$ ipython --no-banner

In [1]: import numpy as np

In [2]: import numpy.linalg as la

In [3]: np.set_printoptions(suppress=True, linewidth=200)

In [4]: C = np.sign(np.array([[1, 0, 2, 3], [0, 0, 3, 3], [2, 0, 1, 1], [3, 1, 0, 2]]))

In [5]: out = (np.tril(C, -1) + np.eye(4)) @ (np.triu(C, 1) + np.eye(4))

In [6]: ev = np.array([-1, 0, 2, -2])

In [7]: X = np.rint(out * ev @ la.inv(out)) + 0

In [8]: X
Out[8]: 
array([[  0.,   4.,   3.,  -4.],
       [  2.,   4.,   2.,  -4.],
       [  2.,   8.,   5.,  -8.],
       [  4.,  10.,   5., -10.]])

In [9]: u, g = X[2], X[3]

In [10]: print(u @ g)
193.0

In [11]: u @ u
Out[11]: np.float64(157.0)

In [12]: p = (u @ g) / (u @ u) * u

In [13]: round(float((g - p) @ u), 1)
Out[13]: 0.0

In [14]: round(la.norm(u + g) ** 2 + la.norm(u - g) ** 2, 1)
Out[14]: np.float64(796.0)

In [15]: np.outer(u, g)
Out[15]: 
array([[  8.,  20.,  10., -20.],
       [ 32.,  80.,  40., -80.],
       [ 20.,  50.,  25., -50.],
       [-32., -80., -40.,  80.]])

In [16]: la.matrix_rank(np.outer(u, g))
Out[16]: np.int64(1)

In [17]: rng = np.random.default_rng(513)

In [18]: idx = rng.permutation(4)

In [19]: idx
Out[19]: array([1, 2, 0, 3])

In [20]: out = X[idx][:, idx]

In [21]: print(np.trace(out))
-1.0

In [22]: left, s, Vh = la.svd(X)

In [23]: np.argmax(s[:-1] / (s[1:] + 1e-6)) + 1
Out[23]: np.int64(3)

In [24]: out = left[:, :3] @ np.diag(s[:3]) @ Vh[:3]

In [25]: la.matrix_rank(X, rtol=0.05)
Out[25]: np.int64(2)

In [26]: round(float(la.norm(X - out, 2)), 1), round(s[3], 1)
Out[26]: (0.0, np.float64(0.0))

In [27]: np.argsort(-la.norm(X, axis=0).round(6), kind="stable")[:3]
Out[27]: array([1, 3, 2])

In [28]: np.round(la.norm(X, 2) / la.norm(X), 1)
Out[28]: np.float64(1.0)

In [29]: la.matrix_rank(X, rtol=0.1)
Out[29]: np.int64(1)

In [30]: [round(float(x), 1) for x in la.svd(X, compute_uv=False)[:3]]
Out[30]: [21.8, 2.1, 0.2]

In [31]: print(la.cond(X) > 100)
True

In [32]: arr = np.load("run16.npy")

In [33]: arr.round(1) + 0
Out[33]: 
array([[-7.4,  3.1, -2.6,  5.3, -0.7],
       [ 9.7,  1. ,  0.4,  2.1, -0.6],
       [-2.6,  4.5, -2.9,  8. , -1.3],
       [ 9.9, -0.1,  1.1,  0.1, -0.3],
       [ 9.1,  1.8, -0.2,  3.6, -0.9],
       [-5.4,  3.9, -2.9,  6.8, -1. ],
       [ 5.8, -3.8,  2.8, -6.6,  0.9],
       [ 9.6, -1.3,  1.7, -2. ,  0.1],
       [ 9.6, -1.3,  1.7, -1.9,  0.1],
       [ 3.9, -4.2,  2.9, -7.5,  1.1],
       [-2. ,  4.5, -2.9,  8.1, -1.3],
       [ 3.9, -4.3,  2.9, -7.5,  1.2],
       [-6.1,  3.6, -2.8,  6.4, -0.9],
       [-6.3, -3.6,  1.5, -6.7,  1.3],
       [ 0.8, -4.6,  2.8, -8.3,  1.4],
       [ 9.9,  0.5,  0.7,  1.1, -0.5],
       [ 5.1,  3.9, -1.8,  7.3, -1.4],
       [ 0.6,  4.6, -2.7,  8.3, -1.4],
       [-3.2, -4.4,  2.3, -8. ,  1.4],
       [-3.3,  4.4, -2.9,  7.8, -1.2],
       [ 7.5,  3. , -1. ,  5.7, -1.2],
       [ 0.8,  4.6, -2.7,  8.3, -1.4],
       [-8.8, -2.1,  0.4, -4.1,  0.9],
       [-7.1,  3.2, -2.7,  5.6, -0.7],
       [ 0.5, -4.6,  2.8, -8.3,  1.4],
       [ 7.6,  2.9, -1. ,  5.6, -1.1],
       [-2.4, -4.5,  2.4, -8.1,  1.4],
       [-9.8,  0.7, -1.4,  0.9,  0.1],
       [ 7.3, -3.2,  2.6, -5.5,  0.7],
       [-9.8,  0.9, -1.5,  1.3,  0.1],
       [-7.6, -3. ,  1. , -5.6,  1.1],
       [ 3. , -4.4,  2.9, -7.8,  1.2],
       [ 9.3,  1.5,  0. ,  3.1, -0.8],
       [ 6.9,  3.3, -1.3,  6.2, -1.2],
       [ 3. , -4.4,  2.9, -7.8,  1.2]])

In [34]: r = la.matrix_rank(arr)

In [35]: r
Out[35]: np.int64(2)

In [36]: ns = la.svd(arr)[2][r:].T

In [37]: la.matrix_rank(arr.T @ arr), la.matrix_rank(arr @ arr.T)
Out[37]: (np.int64(2), np.int64(2))

In [38]: [int(la.matrix_rank(arr[:, :j + 1])) for j in range(5)]
Out[38]: [1, 2, 2, 2, 2]

In [39]: [int(la.matrix_rank(arr[:i])) for i in range(1, len(arr) + 1)]
Out[39]: 
[1,
 2,
 2,
 2,
 2,
 2,
 2,
 2,
 2,
 2,
 2,
 2,
 2,
 2,
 2,
 2,
 2,
 2,
 2,
 2,
 2,
 2,
 2,
 2,
 2,
 2,
 2,
 2,
 2,
 2,
 2,
 2,
 2,
 2,
 2]

In [40]: idx = arr[:, 2] > np.median(arr[:, 2])

In [41]: u = arr[idx].mean(axis=0) - arr[~idx].mean(axis=0)

In [42]: np.argsort(-np.abs(u).round(6), kind="stable")
Out[42]: array([3, 1, 0, 2, 4])

In [43]: print(u.round(1))
[  4.2  -5.9   3.9 -10.4   1.6]

In [44]: idx.astype(int)
Out[44]: array([0, 1, 0, 1, 0, 0, 1, 1, 1, 1, 0, 1, 0, 1, 1, 1, 0, 0, 1, 0, 0, 0, 0, 0, 1, 0, 1, 0, 1, 0, 1, 1, 0, 0, 1])

In [45]: left, s, Vh = la.svd(arr)

In [46]: evecs = Vh[:(s > 1e-8).sum()]

In [47]: x0 = arr[11] + -3 * arr[17] + rng.integers(2) * np.eye(5)[3]

In [48]: x0.round(1)
Out[48]: array([  1.9, -18.1,  11. , -32.5,   5.4])

In [49]: np.round(np.diag(evecs.T @ evecs), 1) + 0
Out[49]: array([1. , 0.2, 0.1, 0.7, 0. ])

In [50]: out = np.array([[-0.4, 0.0, -0.4, 0.8],
    ...:     [-0.7, 0.8, -0.5, 0.9],
    ...:     [0.2, -0.9, 0.9, -0.7],
    ...:     [0.5, 0.0, -1.4, 0.1],
    ...:     [1.4, 0.2, 1.3, -0.2],
    ...:     [-1.2, 0.4, -1.0, -0.3]])

In [51]: C = np.array([[2.1, 1.2, -0.2, -0.2, -0.5, 1.4, 0.7, -0.5, -0.6, 0.0],
    ...:     [1.2, -0.2, -0.5, 0.7, -1.5, 0.2, -0.4, 0.4, -1.6, 0.7],
    ...:     [-0.7, 0.2, 1.2, -0.8, 1.0, -1.5, 1.1, -1.4, -0.6, -0.5],
    ...:     [-0.8, -1.0, -0.8, 0.4, 0.0, 1.5, -0.7, -1.3, 0.9, 0.4]])

In [52]: K = out @ C

In [53]: K.round(1)
Out[53]: 
array([[-1.2, -1.4, -1. ,  0.7, -0.2,  1.2, -1.3, -0.3,  1.2,  0.5],
       [-0.9, -2. , -1.6,  1.5, -1.4,  1.3, -2. ,  0.2,  0.2,  1.2],
       [-0.7,  1.3,  2. , -1.7,  2.2, -2.3,  2. , -0.8,  0.2, -1.4],
       [ 1.9,  0.2, -1.9,  1.1, -1.6,  2.9, -1.3,  1.6,  0.6,  0.7],
       [ 2.4,  2.1,  1.3, -1.3,  0.3, -0.3,  2.5, -2.2, -2.1, -0.6],
       [-1.1, -1.4, -0.9,  1.2, -1. , -0.5, -1.9,  2.6,  0.4,  0.7]])

In [54]: x0 = np.array([0, 0, -3, 3, 1, 0, -1, -1, 2, -2])

In [55]: a = np.maximum(K @ x0, 0)

In [56]: np.round(np.tanh(K @ x0), 1)
Out[56]: array([ 1.,  1., -1.,  1., -1.,  1.])

In [57]: np.round(np.maximum(K @ x0, 0) - np.maximum(-K @ x0, 0), 1)
Out[57]: array([  8. ,   7.7,  -7.2,   6.6, -10.9,   4.2])

In [58]: print(np.flatnonzero(a > 1e-9))
[0 1 3 5]

In [59]: u = np.array([3, 3])

In [60]: print(np.round(np.convolve(K[0], u), 1))
[-3.6 -7.7 -7.2 -1.   1.6  3.1 -0.1 -4.7  2.8  5.2  1.6]

In [61]: print(np.round(np.cross(K[0, :3], K[4, :3]), 1))
[ 0.4 -0.9  0.8]

In [62]: np.round(np.polyval(u, K[0]), 1)
Out[62]: array([-0.6, -1.1, -0.1,  5.2,  2.4,  6.7, -0.8,  2.2,  6.6,  4.6])

In [63]: np.round(np.array([np.convolve(row, u, "same") for row in K]), 1)
Out[63]: 
array([[ -3.6,  -7.7,  -7.2,  -1. ,   1.6,   3.1,  -0.1,  -4.7,   2.8,   5.2],
       [ -2.6,  -8.6, -10.7,  -0.4,   0.3,  -0.2,  -2.1,  -5.4,   1.3,   4.3],
       [ -2.2,   1.7,  10. ,   1.1,   1.4,  -0.5,  -1. ,   3.5,  -2. ,  -3.6],
       [  5.8,   6.5,  -4.9,  -2.4,  -1.8,   3.9,   5.1,   1. ,   6.6,   4.1],
       [  7.3,  13.6,  10.3,   0.2,  -2.9,   0.1,   6.7,   0.9, -12.9,  -8.1],
       [ -3.3,  -7.6,  -7. ,   0.8,   0.6,  -4.6,  -7.3,   2. ,   8.9,   3.2]])

In [64]: r = la.matrix_rank(K)

In [65]: r
Out[65]: np.int64(4)

In [66]: ns = la.svd(K)[2][r:].T

In [67]: [int(la.matrix_rank(np.delete(K, i, axis=0))) for i in range(6)]
Out[67]: [4, 4, 4, 4, 4, 4]

In [68]: print(ns.shape)
(10, 6)

In [69]: [int(la.matrix_rank(K[:i])) for i in range(1, len(K) + 1)]
Out[69]: [1, 2, 3, 4, 4, 4]

In [70]: [int(la.matrix_rank(K[:, :j + 1])) for j in range(10)]
Out[70]: [1, 2, 3, 4, 4, 4, 4, 4, 4, 4]

In [71]: C = np.array([[-2, 1, 1, 3, 0, 1, -2],
    ...:     [-3, 1, 3, 0, -1, 2, -2],
    ...:     [-1, 1, 3, 2, -2, 3, 1]])

In [72]: m1 = np.repeat(C, 16 // 3, axis=0)

In [73]: m1 = m1 + 0.3 * rng.normal(size=m1.shape)

In [74]: m1.round(1) + 0
Out[74]: 
array([[-1.9,  0.9,  0.9,  3.4, -0.2,  1. , -1.7],
       [-1.8,  0.6,  0.8,  2.9,  0.3,  1.4, -2.3],
       [-2.3,  0.9,  0.8,  2.7, -0.1,  0.6, -1.9],
       [-2.3,  1.2,  1. ,  3.4,  0.3,  1.3, -2.3],
       [-2. ,  0.8,  0.9,  2.8,  0. ,  0.7, -2.4],
       [-3.3,  0.8,  3.7, -0.6, -0.7,  2.2, -1.6],
       [-2.7,  0.8,  2.4,  0.2, -0.9,  1.2, -2.1],
       [-3.5,  0.7,  2.7,  0.4, -1.1,  2.3, -1.8],
       [-3.4,  0.7,  3.4,  0.3, -1.1,  1.6, -1.5],
       [-2.5,  0.9,  2.5,  0.3, -1.4,  1.9, -2. ],
       [-0.6,  0.9,  3.2,  2.2, -2.3,  2.7,  0.3],
       [-0.5,  0.6,  3. ,  2. , -1.7,  2.9,  1.2],
       [-1.4,  0.6,  3.4,  1.9, -1.4,  3.1,  1.1],
       [-1.3,  0.9,  3.1,  2.2, -2.1,  3.7,  1. ],
       [-0.8,  0.8,  3.1,  1.6, -2.1,  3.2,  0.4]])

In [75]: Xc = m1 - m1.mean(axis=0)

In [76]: evecs = la.svd(Xc)[2][:3]

In [77]: out = Xc - Xc @ evecs.T @ evecs

In [78]: print(round(float(la.norm(out) / la.norm(Xc)), 1))
0.2

In [79]: np.round(np.diag(evecs.T @ evecs), 1) + 0
Out[79]: array([0.7, 0. , 0.3, 0.7, 0.4, 0.3, 0.5])

In [80]: np.round((Xc @ evecs.T).std(axis=0), 1)
Out[80]: array([2. , 1.6, 0.4])

In [81]: left, s, Vh = la.svd(m1, full_matrices=False)

In [82]: print(left.shape, s.shape, Vh.shape)
(15, 7) (7,) (7, 7)

In [83]: np.round(left.T @ m1 @ Vh.T, 1) + 0
Out[83]: 
array([[17. ,  0. ,  0. ,  0. ,  0. ,  0. ,  0. ],
       [ 0. ,  7.8,  0. ,  0. ,  0. ,  0. ,  0. ],
       [ 0. ,  0. ,  5.9,  0. ,  0. ,  0. ,  0. ],
       [ 0. ,  0. ,  0. ,  1.5,  0. ,  0. ,  0. ],
       [ 0. ,  0. ,  0. ,  0. ,  1.1,  0. ,  0. ],
       [ 0. ,  0. ,  0. ,  0. ,  0. ,  0.9,  0. ],
       [ 0. ,  0. ,  0. ,  0. ,  0. ,  0. ,  0.5]])

In [84]: round(np.sqrt((s ** 2).sum()), 1), round(float(la.norm(m1)), 1)
Out[84]: (np.float64(19.8), 19.8)

In [85]: np.round(left.T @ left, 1) + 0
Out[85]: 
array([[1., 0., 0., 0., 0., 0., 0.],
       [0., 1., 0., 0., 0., 0., 0.],
       [0., 0., 1., 0., 0., 0., 0.],
       [0., 0., 0., 1., 0., 0., 0.],
       [0., 0., 0., 0., 1., 0., 0.],
       [0., 0., 0., 0., 0., 1., 0.],
       [0., 0., 0., 0., 0., 0., 1.]])

In [86]: np.round(np.cumsum(s ** 2) / np.sum(s ** 2), 1)
Out[86]: array([0.7, 0.9, 1. , 1. , 1. , 1. , 1. ])

In [87]: proj = m1 @ la.solve(m1.T @ m1, m1.T)

In [88]: np.round(proj @ m1[:, 3], 1)
Out[88]: array([ 3.4,  2.9,  2.7,  3.4,  2.8, -0.6,  0.2,  0.4,  0.3,  0.3,  2.2,  2. ,  1.9,  2.2,  1.6])

In [89]: np.round(np.diag(proj), 1)
Out[89]: array([0.3, 0.8, 0.4, 0.6, 0.2, 0.7, 0.3, 0.6, 0.6, 0.4, 0.6, 0.3, 0.5, 0.5, 0.3])

In [90]: out = np.c_[m1[:, :5] @ np.array([[0, 0, 1, -2, 7],
    ...:     [5, -4, 7, -9, 4],
    ...:     [1, 9, -7, 3, -5],
    ...:     [-4, -7, 8, -3, -4],
    ...:     [5, -6, -6, 5, -3]]), np.array([2, 2, 3, 1, 0, 0, 3, 3, 2, 3, 1, 2, 3, 3, 1])]

In [91]: out.round(1)
Out[91]: 
array([[ -9.5, -18. ,  26.6, -12.7, -27.8,   2. ],
       [ -6.4, -17.4,  17.9,  -6.1, -27.2,   2. ],
       [ -5.8, -14.9,  20.6,  -9.7, -27.5,   3. ],
       [ -5.3, -22.1,  25.7, -12.6, -30.8,   1. ],
       [ -6. , -15.5,  20.2,  -9.2, -26.9,   0. ],
       [  6.4,  38.2, -23.4,   8.3, -33.3,   0. ],
       [  1.3,  22.4,  -6.4,  -0.3, -25.2,   3. ],
       [ -0.7,  25.3,  -7.6,   1.9, -33. ,   3. ],
       [ -0.2,  32.1, -13. ,   4.4, -36. ,   2. ],
       [ -0.9,  25. ,  -3.3,  -3.1, -23.3,   3. ],
       [-12.8,  23.9,  14.2, -14.9, -18.6,   1. ],
       [-10.5,  20.9,   9.5, -10.5, -18.8,   2. ],
       [ -8.3,  22.4,   3.3,  -5.5, -27.5,   3. ],
       [-11.3,  21.3,  13.7, -13.7, -23. ,   3. ],
       [ -9.8,  25.5,   8.9, -11.8, -17.9,   1. ]])

In [92]: np.round(la.norm(la.qr(m1)[0].T @ out, axis=0) ** 2 / ((out ** 2).sum(axis=0) + 1e-12), 1)
Out[92]: array([1. , 1. , 1. , 1. , 1. , 0.9])

In [93]: print(np.round(la.norm(out - m1 @ la.lstsq(m1, out)[0], axis=0), 1) + 0)
[0.  0.  0.  0.  0.  3.1]

In [94]: idx = m1[:, 0] > np.median(m1[:, 0])

In [95]: u = m1[idx].mean(axis=0) - m1[~idx].mean(axis=0)

In [96]: ((m1 - m1.mean(axis=0)) @ u > 0).astype(int)
Out[96]: array([0, 0, 0, 0, 0, 0, 0, 0, 0, 0, 1, 1, 1, 1, 1])

In [97]: idx.astype(int)
Out[97]: array([1, 1, 0, 0, 0, 0, 0, 0, 0, 0, 1, 1, 1, 1, 1])

In [98]: print(np.round((((m1 - m1.mean(axis=0)) @ u > 0) == idx).mean(), 1))
0.9

In [99]: np.argsort(-np.abs(u).round(6), kind="stable")
Out[99]: array([6, 0, 3, 5, 4, 2, 1])

In [100]: u = np.array([2, 3, 1, 3, -3, -3])

In [101]: g = np.array([0, -1, -2])

In [102]: M = u[:, None] + g[None, :]

In [103]: M
Out[103]: 
array([[ 2,  1,  0],
       [ 3,  2,  1],
       [ 1,  0, -1],
       [ 3,  2,  1],
       [-3, -4, -5],
       [-3, -4, -5]])

In [104]: la.lstsq(M[:-1].T, M[-1])[2]
Out[104]: np.int32(2)

In [105]: print(np.round(M @ la.pinv(M) @ M, 1) + 0)
[[ 2.  1.  0.]
 [ 3.  2.  1.]
 [ 1.  0. -1.]
 [ 3.  2.  1.]
 [-3. -4. -5.]
 [-3. -4. -5.]]

In [106]: np.unique(M.round(6), axis=0).shape
Out[106]: (4, 3)

In [107]: round(float(np.trace(la.pinv(M) @ M)), 1)
Out[107]: 2.0

In [108]: print(np.allclose(M[:-1].T @ la.lstsq(M[:-1].T, M[-1])[0], M[-1]))
True

In [109]: r = la.matrix_rank(M)

In [110]: r
Out[110]: np.int64(2)

In [111]: ns = la.svd(M)[2][r:].T

In [112]: print(np.round(ns[:, 0] / ns[np.abs(ns[:, 0]).round(6).argmax(), 0], 1))
[-0.5  1.  -0.5]

In [113]: [int(la.matrix_rank(M[:i])) for i in range(1, len(M) + 1)]
Out[113]: [1, 2, 2, 2, 2, 2]

In [114]: [int(la.matrix_rank(M[:, :j + 1])) for j in range(3)]
Out[114]: [1, 2, 2]

In [115]: np.allclose(M @ ns, 0)
Out[115]: True
